$ python3 -q
>>> import numpy as np
>>> np.set_printoptions(precision=3, suppress=True, linewidth=200)
>>> def tidy(a):
...     return np.round(a, 3) + 0
... 
>>> A = np.load("x.npy")
>>> A
array([[ 0.446, -0.255, -1.867, -1.447, -0.155,  0.235,  0.297,  2.593, -0.393, -2.041, -3.329,  0.801],
       [ 0.903,  0.464,  1.575, -0.79 ,  0.014, -1.211,  1.323, -0.947,  0.046,  0.925,  1.   , -0.574],
       [-1.684, -1.115, -1.385,  2.781, -0.612,  2.17 , -3.774, -1.081, -0.414,  1.274,  1.455,  0.377],
       [ 0.123,  0.999,  3.567,  0.469,  0.818, -0.781,  0.319, -3.486,  1.128,  2.333,  3.522,  0.135],
       [ 0.226,  1.136, -0.439, -1.01 , -0.019, -1.139,  0.687,  1.106,  0.05 , -0.562, -1.406,  0.788],
       [ 1.963,  1.047,  0.292, -4.221,  1.357, -1.219,  5.606,  3.818,  1.414, -4.953, -4.68 ,  0.336],
       [-0.264, -0.057, -0.301, -1.048,  1.629,  1.373,  2.632,  2.495,  1.987, -4.599, -2.993,  0.206],
       [-0.974, -1.915, -1.055,  1.1  ,  0.491,  3.015, -1.31 ,  0.982,  0.394, -2.207, -1.69 ,  0.16 ],
       [-1.054, -0.755, -0.578,  2.298, -0.822,  0.953, -3.019, -1.832, -0.786,  2.31 ,  2.61 , -0.086],
       [-1.03 , -0.909, -2.261,  1.768, -1.248,  0.611, -2.966,  0.126, -1.634,  1.19 ,  0.366,  0.096],
       [ 1.388, -0.013, -0.659, -2.665,  0.526, -0.072,  3.184,  2.9  ,  0.6  , -3.288, -3.26 , -0.038],
       [-1.415, -2.34 , -0.952,  3.671, -1.506,  1.832, -4.675, -2.858, -1.934,  3.672,  3.798, -1.27 ]])
>>> th = np.radians(72)
>>> Rm = np.eye(12)
>>> Rm[4, 4] = Rm[11, 11] = np.cos(th)
>>> Rm[4, 11], Rm[11, 4] = -np.sin(th), np.sin(th)
>>> tidy(Rm)
array([[ 1.   ,  0.   ,  0.   ,  0.   ,  0.   ,  0.   ,  0.   ,  0.   ,  0.   ,  0.   ,  0.   ,  0.   ],
       [ 0.   ,  1.   ,  0.   ,  0.   ,  0.   ,  0.   ,  0.   ,  0.   ,  0.   ,  0.   ,  0.   ,  0.   ],
       [ 0.   ,  0.   ,  1.   ,  0.   ,  0.   ,  0.   ,  0.   ,  0.   ,  0.   ,  0.   ,  0.   ,  0.   ],
       [ 0.   ,  0.   ,  0.   ,  1.   ,  0.   ,  0.   ,  0.   ,  0.   ,  0.   ,  0.   ,  0.   ,  0.   ],
       [ 0.   ,  0.   ,  0.   ,  0.   ,  0.309,  0.   ,  0.   ,  0.   ,  0.   ,  0.   ,  0.   , -0.951],
       [ 0.   ,  0.   ,  0.   ,  0.   ,  0.   ,  1.   ,  0.   ,  0.   ,  0.   ,  0.   ,  0.   ,  0.   ],
       [ 0.   ,  0.   ,  0.   ,  0.   ,  0.   ,  0.   ,  1.   ,  0.   ,  0.   ,  0.   ,  0.   ,  0.   ],
       [ 0.   ,  0.   ,  0.   ,  0.   ,  0.   ,  0.   ,  0.   ,  1.   ,  0.   ,  0.   ,  0.   ,  0.   ],
       [ 0.   ,  0.   ,  0.   ,  0.   ,  0.   ,  0.   ,  0.   ,  0.   ,  1.   ,  0.   ,  0.   ,  0.   ],
       [ 0.   ,  0.   ,  0.   ,  0.   ,  0.   ,  0.   ,  0.   ,  0.   ,  0.   ,  1.   ,  0.   ,  0.   ],
       [ 0.   ,  0.   ,  0.   ,  0.   ,  0.   ,  0.   ,  0.   ,  0.   ,  0.   ,  0.   ,  1.   ,  0.   ],
       [ 0.   ,  0.   ,  0.   ,  0.   ,  0.951,  0.   ,  0.   ,  0.   ,  0.   ,  0.   ,  0.   ,  0.309]])
>>> Y = A @ Rm.T
>>> tidy(np.linalg.svd(A, compute_uv=False)), tidy(np.linalg.svd(Y, compute_uv=False))
(array([20.   , 10.   ,  5.   ,  2.5  ,  1.249,  0.625,  0.312,  0.157,  0.078,  0.039,  0.019,  0.01 ]), array([20.   , 10.   ,  5.   ,  2.5  ,  1.249,  0.625,  0.312,  0.157,  0.078,  0.039,  0.019,  0.01 ]))
